% ipython --no-banner

In [1]: import numpy as np

In [2]: np.set_printoptions(suppress=True, linewidth=120)

In [3]: rnd = lambda a: np.round(a, 1) + 0

In [4]: F = np.load("data.npy")

In [5]: F
Out[5]: 
array([[ 2.1, -0.6],
       [ 1.6,  0.6],
       [-1.1,  0.2],
       [ 1.5,  0.6],
       [ 0.8, -1.1],
       [-0.7, -0.7]])

In [6]: F.reshape(-1, 2)
Out[6]: 
array([[ 2.1, -0.6],
       [ 1.6,  0.6],
       [-1.1,  0.2],
       [ 1.5,  0.6],
       [ 0.8, -1.1],
       [-0.7, -0.7]])

In [7]: F.reshape(2, -1)
Out[7]: 
array([[ 2.1, -0.6,  1.6,  0.6, -1.1,  0.2],
       [ 1.5,  0.6,  0.8, -1.1, -0.7, -0.7]])

In [8]: t3 = F.reshape(6, 2, -1)

In [9]: rnd(t3.sum(axis=1))
Out[9]: 
array([[ 1.5],
       [ 2.2],
       [-0.9],
       [ 2.1],
       [-0.3],
       [-1.4]])

In [10]: t3[:, 0]
Out[10]: 
array([[ 2.1],
       [ 1.6],
       [-1.1],
       [ 1.5],
       [ 0.8],
       [-0.7]])

In [11]: print(rnd(np.einsum("ihd,ihd->ih", t3, t3)))
[[4.4 0.4]
 [2.6 0.4]
 [1.2 0. ]
 [2.2 0.4]
 [0.6 1.2]
 [0.5 0.5]]

In [12]: rng = np.random.default_rng(45)

In [13]: z = rng.permutation(2)

In [14]: out = F[:, z] * rng.choice([-1, 1], 2)

In [15]: out
Out[15]: 
array([[-0.6,  2.1],
       [ 0.6,  1.6],
       [ 0.2, -1.1],
       [ 0.6,  1.5],
       [-1.1,  0.8],
       [-0.7, -0.7]])

In [16]: left, _, VT = np.linalg.svd(F.T @ out)

In [17]: rnd(left @ VT)
Out[17]: 
array([[0., 1.],
       [1., 0.]])

In [18]: E = np.load("w.npy")

In [19]: E
Out[19]: 
array([[0, 0, 0, 1],
       [0, 1, 0, 0],
       [0, 0, 1, 0],
       [1, 0, 0, 0]])

In [20]: rnd(np.linalg.eigvalsh(E).min())
Out[20]: np.float64(-1.0)

In [21]: np.all(np.linalg.eigvalsh(E) > 0)
Out[21]: np.False_
